% ipython --no-banner

In [1]: import numpy as np

In [2]: np.set_printoptions(precision=1, suppress=True, linewidth=160)

In [3]: M = np.vander(np.arange(3) - 1, 4, increasing=True)

In [4]: M
Out[4]: 
array([[ 1, -1,  1, -1],
       [ 1,  0,  0,  0],
       [ 1,  1,  1,  1]])

In [5]: x0 = np.array([2, 3, 1, 1])

In [6]: h = np.maximum(M @ x0, 0)

In [7]: np.maximum(M @ x0, 0) - np.maximum(-M @ x0, 0)
Out[7]: array([-1,  2,  7])

In [8]: np.maximum(M @ (3 * x0), 0)
Out[8]: array([ 0,  6, 21])

In [9]: W0 = np.loadtxt("w.csv", delimiter=",")

In [10]: W0.round(1) + 0
Out[10]: 
array([[ 0. , -0.1,  0. ,  0.1],
       [-0.1,  0.5, -0.1, -0.5],
       [ 0. , -0.1,  0. ,  0.1],
       [ 0.1, -0.5,  0.1,  0.5]])

In [11]: # rows and columns are dependent

In [12]: np.round(np.linalg.eigvals(W0), 1) + 0
Out[12]: array([0., 1., 0., 0.])

In [13]: round(np.linalg.det(W0[::-1]), 1)
Out[13]: np.float64(-0.0)

In [14]: np.einsum("ij,ji->", W0, W0)
Out[14]: np.float64(1.0)

In [15]: np.round(np.kron(np.eye(2, dtype=int), W0), 1) + 0
Out[15]: 
array([[ 0. , -0.1,  0. ,  0.1,  0. ,  0. ,  0. ,  0. ],
       [-0.1,  0.5, -0.1, -0.5,  0. ,  0. ,  0. ,  0. ],
       [ 0. , -0.1,  0. ,  0.1,  0. ,  0. ,  0. ,  0. ],
       [ 0.1, -0.5,  0.1,  0.5,  0. ,  0. ,  0. ,  0. ],
       [ 0. ,  0. ,  0. ,  0. ,  0. , -0.1,  0. ,  0.1],
       [ 0. ,  0. ,  0. ,  0. , -0.1,  0.5, -0.1, -0.5],
       [ 0. ,  0. ,  0. ,  0. ,  0. , -0.1,  0. ,  0.1],
       [ 0. ,  0. ,  0. ,  0. ,  0.1, -0.5,  0.1,  0.5]])

In [16]: np.linalg.cond(W0) > 100
Out[16]: np.True_

In [17]: [round(float(x), 1) for x in np.linalg.svd(W0, compute_uv=False)[:3]]
Out[17]: [1.0, 0.0, 0.0]

In [18]: np.argsort(-np.linalg.norm(W0, axis=0).round(6), kind="stable")[:3]
Out[18]: array([1, 3, 0])

In [19]: np.linalg.matrix_rank(W0, rtol=0.1)
Out[19]: np.int64(1)

In [20]: J = np.diag(np.array([-2, 1, 2]))

In [21]: J
Out[21]: 
array([[-2,  0,  0],
       [ 0,  1,  0],
       [ 0,  0,  2]])

In [22]: rng = np.random.default_rng(39)

In [23]: lab = rng.permutation(3)

In [24]: lab
Out[24]: array([0, 2, 1])

In [25]: out = J[lab][:, lab]

In [26]: np.trace(out)
Out[26]: np.int64(1)

In [27]: out
Out[27]: 
array([[-2,  0,  0],
       [ 0,  2,  0],
       [ 0,  0,  1]])

In [28]: np.linalg.pinv(out)
Out[28]: 
array([[-0.5,  0. ,  0. ],
       [ 0. ,  0.5,  0. ],
       [ 0. ,  0. ,  1. ]])

In [29]: np.linalg.svd(out, compute_uv=False)
Out[29]: array([2., 2., 1.])

In [30]: out.T @ out
Out[30]: 
array([[4, 0, 0],
       [0, 4, 0],
       [0, 0, 1]])

In [31]: evals, vecs = np.linalg.eigh(J)

In [32]: np.linalg.eigvalsh(J @ J)
Out[32]: array([1., 4., 4.])

In [33]: evals
Out[33]: array([-2.,  1.,  2.])

In [34]: np.abs(vecs[:, -1])
Out[34]: array([0., 0., 1.])

In [35]: vecs.T @ J @ vecs
Out[35]: 
array([[-2.,  0.,  0.],
       [ 0.,  1.,  0.],
       [ 0.,  0.,  2.]])

In [36]: vecs.T @ vecs
Out[36]: 
array([[1., 0., 0.],
       [0., 1., 0.],
       [0., 0., 1.]])

In [37]: round(np.abs(np.linalg.eigvals(J)).max(), 1)
Out[37]: np.float64(2.0)

In [38]: np.allclose(J @ J.T, J.T @ J)
Out[38]: True

In [39]: np.allclose(J, J.T)
Out[39]: True

In [40]: (J - J.T) / 2
Out[40]: 
array([[0., 0., 0.],
       [0., 0., 0.],
       [0., 0., 0.]])

In [41]: np.round(np.linalg.det(J), 1)
Out[41]: np.float64(-4.0)

In [42]: np.trace(J)
Out[42]: np.int64(1)

In [43]: np.sort(np.abs(np.linalg.eigvals(J)))
Out[43]: array([1., 2., 2.])

In [44]: feats = np.load("data.npy")

In [45]: feats
Out[45]: 
array([[ 0.7, -0.5, -0.5],
       [-0.5,  0.2, -0.8],
       [-0.5, -0.8,  0.2]])

In [46]: # columns are unit length and at right angles

In [47]: q = feats.astype(float).copy()

In [48]: for j in range(3):
    ...:     q[:, j] -= q[:, :j] @ (q[:, :j].T @ q[:, j])
    ...:     q[:, j] /= np.linalg.norm(q[:, j])
    ...: 

In [49]: q
Out[49]: 
array([[ 0.7, -0.5, -0.5],
       [-0.5,  0.2, -0.8],
       [-0.5, -0.8,  0.2]])

In [50]: np.round(q.T @ feats, 1) + 0
Out[50]: 
array([[1., 0., 0.],
       [0., 1., 0.],
       [0., 0., 1.]])

In [51]: m1, _ = np.linalg.qr(np.array([[0.0, -0.7, 1.3, 0.5, 0.7],
    ...:     [-0.5, 1.8, 0.9, -1.6, 0.3],
    ...:     [1.9, 0.1, 1.2, -0.3, 1.6],
    ...:     [-0.2, 0.1, 1.1, -1.1, -0.3],
    ...:     [-0.6, 0.0, 0.6, -0.8, 0.9]]))

In [52]: m1.round(1) + 0
Out[52]: 
array([[ 0. ,  0.4,  0.7,  0.6,  0. ],
       [ 0.2, -0.9,  0.2,  0.3,  0. ],
       [-0.9, -0.2,  0.2, -0.1,  0.2],
       [ 0.1,  0. ,  0.5, -0.6, -0.6],
       [ 0.3,  0.1,  0.4, -0.5,  0.8]])

In [53]: # orthonormal columns

In [54]: q, Rm = np.linalg.qr(m1)

In [55]: abs(Rm[0, 0]), round(np.linalg.norm(m1[:, 0]), 1)
Out[55]: (np.float64(1.0), np.float64(1.0))

In [56]: Rm.round(1) + 0
Out[56]: 
array([[-1.,  0.,  0.,  0.,  0.],
       [ 0.,  1.,  0.,  0.,  0.],
       [ 0.,  0., -1.,  0.,  0.],
       [ 0.,  0.,  0.,  1.,  0.],
       [ 0.,  0.,  0.,  0.,  1.]])

In [57]: round(float(np.trace(q @ q.T)), 1)
Out[57]: 5.0

In [58]: evals, vecs = np.linalg.eigh(W0)

In [59]: x0 = np.array([4, 2, 5, 0])

In [60]: (np.sign(vecs[:, -1].round(6)) == np.sign(vecs[0, -1].round(6))).astype(int)
Out[60]: array([1, 0, 1, 1])

In [61]: round(np.abs(W0).sum(axis=1).max(), 1), round(np.abs(evals).max(), 1)
Out[61]: (np.float64(1.2), np.float64(1.0))

In [62]: mat = np.load("x.npy")

In [63]: mat
Out[63]: 
array([[ 0.6, -0.5],
       [ 1.6,  0.3],
       [ 0.5, -1.2],
       [ 0.3, -2.6]])

In [64]: t3 = np.stack([mat, -3 * mat, mat[::-1]])

In [65]: (t3 @ mat.T).shape
Out[65]: (3, 4, 4)

In [66]: np.einsum("bij,cij->bc", t3, t3)
Out[66]: 
array([[ 11.8, -35.4,   3.8],
       [-35.4, 106.2, -11.5],
       [  3.8, -11.5,  11.8]])

In [67]: np.round(t3.sum(axis=0), 1) + 0
Out[67]: 
array([[-0.9, -1.6],
       [-2.7, -1.8],
       [ 0.6,  2.7],
       [ 0. ,  4.7]])

In [68]: A = np.load("m.npy")

In [69]: A
Out[69]: 
array([[ -1.,   6.,   0.,  -3.],
       [ -4.,   5.,   4.,  -7.],
       [ -4.,  12.,   3., -10.],
       [ -8.,   6.,   8., -12.]])

In [70]: U, sigma, Vh = np.linalg.svd(A)

In [71]: sigma
Out[71]: array([26. ,  7.4,  0.4,  0.1])

In [72]: out = U[:, :2] @ np.diag(sigma[:2]) @ Vh[:2]

In [73]: np.linalg.matrix_rank(A, rtol=0.05)
Out[73]: np.int64(2)

In [74]: np.round(np.linalg.norm(A - out) / np.linalg.norm(A), 1)
Out[74]: np.float64(0.0)
